In [1]: import numpy as np

In [2]: import numpy.linalg as la

In [3]: np.set_printoptions(precision=2, suppress=True, linewidth=100, floatmode="fixed")

In [4]: M = np.loadtxt("layer5.csv", delimiter=",")

In [5]: M
Out[5]: 
array([[ 2.00, -1.00,  0.00,  0.00, -2.00, -3.00, -3.00,  1.00, -2.00],
       [-1.00,  2.00, -1.00,  0.00,  0.00, -2.00, -3.00, -3.00,  1.00],
       [ 0.00, -1.00,  2.00, -1.00,  0.00,  0.00, -2.00, -3.00, -3.00],
       [ 0.00,  0.00, -1.00,  2.00, -1.00,  0.00,  0.00, -2.00, -3.00],
       [-2.00,  0.00,  0.00, -1.00,  2.00, -1.00,  0.00,  0.00, -2.00],
       [-3.00, -2.00,  0.00,  0.00, -1.00,  2.00, -1.00,  0.00,  0.00],
       [-3.00, -3.00, -2.00,  0.00,  0.00, -1.00,  2.00, -1.00,  0.00],
       [ 1.00, -3.00, -3.00, -2.00,  0.00,  0.00, -1.00,  2.00, -1.00],
       [-2.00,  1.00, -3.00, -3.00, -2.00,  0.00,  0.00, -1.00,  2.00]])

In [6]: # symmetric, so the eigenvalues are real

In [7]: evals, vecs = la.eigvalsh(M)
Traceback (most recent call last):
  Cell In[7], line 1
    evals, vecs = la.eigvalsh(M)
ValueError: too many values to unpack (expected 2)


In [8]: evals, vecs = la.eigh(M)

In [9]: (evals > 1e-8).sum(), (evals < -1e-8).sum()
Out[9]: (np.int64(6), np.int64(3))

In [10]: np.unique(evals.round(6) + 0, return_counts=True)[1]
Out[10]: array([1, 1, 1, 1, 1, 1, 1, 1, 1])

In [11]: np.round(vecs @ np.diag(evals) @ vecs.T, 2) + 0
Out[11]: 
array([[ 2.00, -1.00,  0.00,  0.00, -2.00, -3.00, -3.00,  1.00, -2.00],
       [-1.00,  2.00, -1.00,  0.00,  0.00, -2.00, -3.00, -3.00,  1.00],
       [ 0.00, -1.00,  2.00, -1.00,  0.00,  0.00, -2.00, -3.00, -3.00],
       [ 0.00,  0.00, -1.00,  2.00, -1.00,  0.00,  0.00, -2.00, -3.00],
       [-2.00,  0.00,  0.00, -1.00,  2.00, -1.00,  0.00,  0.00, -2.00],
       [-3.00, -2.00,  0.00,  0.00, -1.00,  2.00, -1.00,  0.00,  0.00],
       [-3.00, -3.00, -2.00,  0.00,  0.00, -1.00,  2.00, -1.00,  0.00],
       [ 1.00, -3.00, -3.00, -2.00,  0.00,  0.00, -1.00,  2.00, -1.00],
       [-2.00,  1.00, -3.00, -3.00, -2.00,  0.00,  0.00, -1.00,  2.00]])

In [12]: evals
Out[12]: array([-6.92, -2.95, -2.05,  2.27,  3.73,  3.93,  5.98,  6.50,  7.52])

In [13]: np.round(vecs.T @ M @ vecs, 2) + 0
Out[13]: 
array([[-6.92,  0.00,  0.00,  0.00,  0.00,  0.00,  0.00,  0.00,  0.00],
       [ 0.00, -2.95,  0.00,  0.00,  0.00,  0.00,  0.00,  0.00,  0.00],
       [ 0.00,  0.00, -2.05,  0.00,  0.00,  0.00,  0.00,  0.00,  0.00],
       [ 0.00,  0.00,  0.00,  2.27,  0.00,  0.00,  0.00,  0.00,  0.00],
       [ 0.00,  0.00,  0.00,  0.00,  3.73,  0.00,  0.00,  0.00,  0.00],
       [ 0.00,  0.00,  0.00,  0.00,  0.00,  3.93,  0.00,  0.00,  0.00],
       [ 0.00,  0.00,  0.00,  0.00,  0.00,  0.00,  5.98,  0.00,  0.00],
       [ 0.00,  0.00,  0.00,  0.00,  0.00,  0.00,  0.00,  6.50,  0.00],
       [ 0.00,  0.00,  0.00,  0.00,  0.00,  0.00,  0.00,  0.00,  7.52]])

In [14]: data = np.loadtxt("test5.csv", delimiter=",")

In [15]: data
Out[15]: 
array([[  0.91,   3.59,  -2.18,  -1.15,  -4.07,   0.56,   3.08,   3.11,   1.33],
       [ -2.41,   2.71,  -2.20,  -6.99,  -6.89,  -2.39,   5.45,   7.18,   0.63],
       [ -1.18,   1.18,   3.42,   1.63,   3.07,   0.46,   3.23,  -0.39,  -2.44],
       [ -4.38,  -3.46,  -3.50,   5.99,   1.53,  -0.48,   0.49,   7.47,  -1.39],
       [ -8.81,   0.54,   2.17,   2.42,   2.16,  -0.30,   1.81,   7.65,  -0.24],
       [ -3.07,  -0.84,   0.60,  -1.52,  -5.06,  -0.98,   1.01,  -7.45,  -3.37],
       [ -0.23,   2.07,   2.17,  -0.64,   3.04,  -1.13,   3.99,  -9.84,  -1.71],
       [  2.23,  -1.98,  -0.11,  -9.28,  -2.55,   1.71,  -1.27,   3.54,   1.63],
       [  0.44,  -0.52,  -5.15,   2.58,   5.20,  -1.45,   0.76, -10.12,   2.04],
       [  5.63,  -2.92,   0.30,  -3.25,   5.06,   2.31,  -6.50,   0.42,  -1.00]])

In [16]: x = np.array([1, 2, -2, 1, 1, 1, 3, 0, -2])

In [17]: h = np.maximum(data @ x, 0)

In [18]: np.flatnonzero(h > 1e-9)
Out[18]: array([0, 1, 2, 3, 6, 8])

In [19]: np.maximum(data @ x, 0) - np.maximum(-data @ x, 0)
Out[19]: array([ 14.37,   6.23,  14.07,   6.99,  -1.88,  -3.74,  16.23, -18.70,  14.23, -14.19])

In [20]: data * (h > 1e-9)[:, None]
Out[20]: 
array([[  0.91,   3.59,  -2.18,  -1.15,  -4.07,   0.56,   3.08,   3.11,   1.33],
       [ -2.41,   2.71,  -2.20,  -6.99,  -6.89,  -2.39,   5.45,   7.18,   0.63],
       [ -1.18,   1.18,   3.42,   1.63,   3.07,   0.46,   3.23,  -0.39,  -2.44],
       [ -4.38,  -3.46,  -3.50,   5.99,   1.53,  -0.48,   0.49,   7.47,  -1.39],
       [ -0.00,   0.00,   0.00,   0.00,   0.00,  -0.00,   0.00,   0.00,  -0.00],
       [ -0.00,  -0.00,   0.00,  -0.00,  -0.00,  -0.00,   0.00,  -0.00,  -0.00],
       [ -0.23,   2.07,   2.17,  -0.64,   3.04,  -1.13,   3.99,  -9.84,  -1.71],
       [  0.00,  -0.00,  -0.00,  -0.00,  -0.00,   0.00,  -0.00,   0.00,   0.00],
       [  0.44,  -0.52,  -5.15,   2.58,   5.20,  -1.45,   0.76, -10.12,   2.04],
       [  0.00,  -0.00,   0.00,  -0.00,   0.00,   0.00,  -0.00,   0.00,  -0.00]])

In [21]: np.tanh(data @ x)
Out[21]: array([ 1.00,  1.00,  1.00,  1.00, -0.95, -1.00,  1.00, -1.00,  1.00, -1.00])

In [22]: np.maximum(data @ (3 * x), 0)
Out[22]: array([43.11, 18.69, 42.21, 20.97,  0.00,  0.00, 48.69,  0.00, 42.69,  0.00])

In [23]: data.T @ h
Out[23]: array([ -46.63,   87.09,  -59.44,   31.06,   75.81,  -42.70,  202.66, -167.56,  -19.73])

In [24]: mat = np.array([[0.9, 1.0, 0.4],
    ...:     [-0.6, 0.3, 1.0],
    ...:     [-1.8, -0.8, 0.4],
    ...:     [-1.3, 0.3, 0.2],
    ...:     [-1.4, 0.2, -1.3],
    ...:     [-0.1, -0.4, -0.1],
    ...:     [0.2, 0.1, -0.2],
    ...:     [-1.4, -2.4, 0.2],
    ...:     [0.3, 1.3, 0.2]])

In [25]: mat
Out[25]: 
array([[ 0.90,  1.00,  0.40],
       [-0.60,  0.30,  1.00],
       [-1.80, -0.80,  0.40],
       [-1.30,  0.30,  0.20],
       [-1.40,  0.20, -1.30],
       [-0.10, -0.40, -0.10],
       [ 0.20,  0.10, -0.20],
       [-1.40, -2.40,  0.20],
       [ 0.30,  1.30,  0.20]])

In [26]: round(mat[2] @ mat[4], 2)
Out[26]: np.float64(1.84)

In [27]: la.norm(mat, axis=1).argmax()
Out[27]: np.int64(7)

In [28]: np.round(la.norm(mat[2] - mat[4]), 2)
Out[28]: np.float64(2.01)

In [29]: round(la.norm(mat, 1), 2), np.round(la.norm(mat, np.inf), 2)
Out[29]: (np.float64(8.0), np.float64(4.0))

In [30]: np.round(la.norm(mat, "nuc"), 2)
Out[30]: np.float64(7.79)

In [31]: la.norm(mat, axis=1)
Out[31]: array([1.40, 1.20, 2.01, 1.35, 1.92, 0.42, 0.30, 2.79, 1.35])

In [32]: round(float(la.norm(mat) ** 2 / la.norm(mat, 2) ** 2), 2)
Out[32]: 1.51

In [33]: x = np.array([1, 2, 1])

In [34]: h = np.maximum(mat @ x, 0)

In [35]: mat.T @ h
Out[35]: array([3.34, 7.65, 2.90])

In [36]: np.maximum(mat @ x, 0) - np.maximum(-mat @ x, 0)
Out[36]: array([ 3.30,  1.00, -3.00, -0.50, -2.30, -1.00,  0.20, -6.00,  3.10])

In [37]: np.tanh(mat @ x)
Out[37]: array([ 1.00,  0.76, -1.00, -0.46, -0.98, -0.76,  0.20, -1.00,  1.00])

In [38]: np.flatnonzero(h > 1e-9)
Out[38]: array([0, 1, 6, 8])

In [39]: h
Out[39]: array([3.30, 1.00, 0.00, 0.00, 0.00, 0.00, 0.20, 0.00, 3.10])

In [40]: mat * (h > 1e-9)[:, None]
Out[40]: 
array([[ 0.90,  1.00,  0.40],
       [-0.60,  0.30,  1.00],
       [-0.00, -0.00,  0.00],
       [-0.00,  0.00,  0.00],
       [-0.00,  0.00, -0.00],
       [-0.00, -0.00, -0.00],
       [ 0.20,  0.10, -0.20],
       [-0.00, -0.00,  0.00],
       [ 0.30,  1.30,  0.20]])

In [41]: x = np.array([0, -3, 0])

In [42]: rhs = mat @ x

In [43]: np.round(la.lstsq(mat, rhs)[0], 2) + 0
Out[43]: array([ 0.00, -3.00,  0.00])

In [44]: rng = np.random.default_rng(72247)

In [45]: rhs = rhs + 0.1 * rng.normal(size=9)

In [46]: rhs
Out[46]: array([-2.97, -0.85,  2.40, -0.93, -0.51,  1.13, -0.42,  7.08, -3.92])

In [47]: coef, *_ = la.lstsq(mat, rhs)

In [48]: np.round(la.norm(rhs - mat @ coef), 2)
Out[48]: np.float64(0.18)

In [49]: coef
Out[49]: array([-0.02, -2.95, -0.01])

In [50]: O, r_ = la.qr(mat)

In [51]: round(float(abs(r_[0, 0])), 2), round(la.norm(mat[:, 0]), 2)
Out[51]: (3.19, np.float64(3.19))

In [52]: np.round(O.T @ O, 2) + 0
Out[52]: 
array([[1.00, 0.00, 0.00],
       [0.00, 1.00, 0.00],
       [0.00, 0.00, 1.00]])

In [53]: hat = mat @ la.solve(mat.T @ mat, mat.T)

In [54]: np.allclose(hat @ hat, hat)
Out[54]: True

In [55]: la.matrix_rank(np.eye(9) - hat)
Out[55]: np.int64(6)
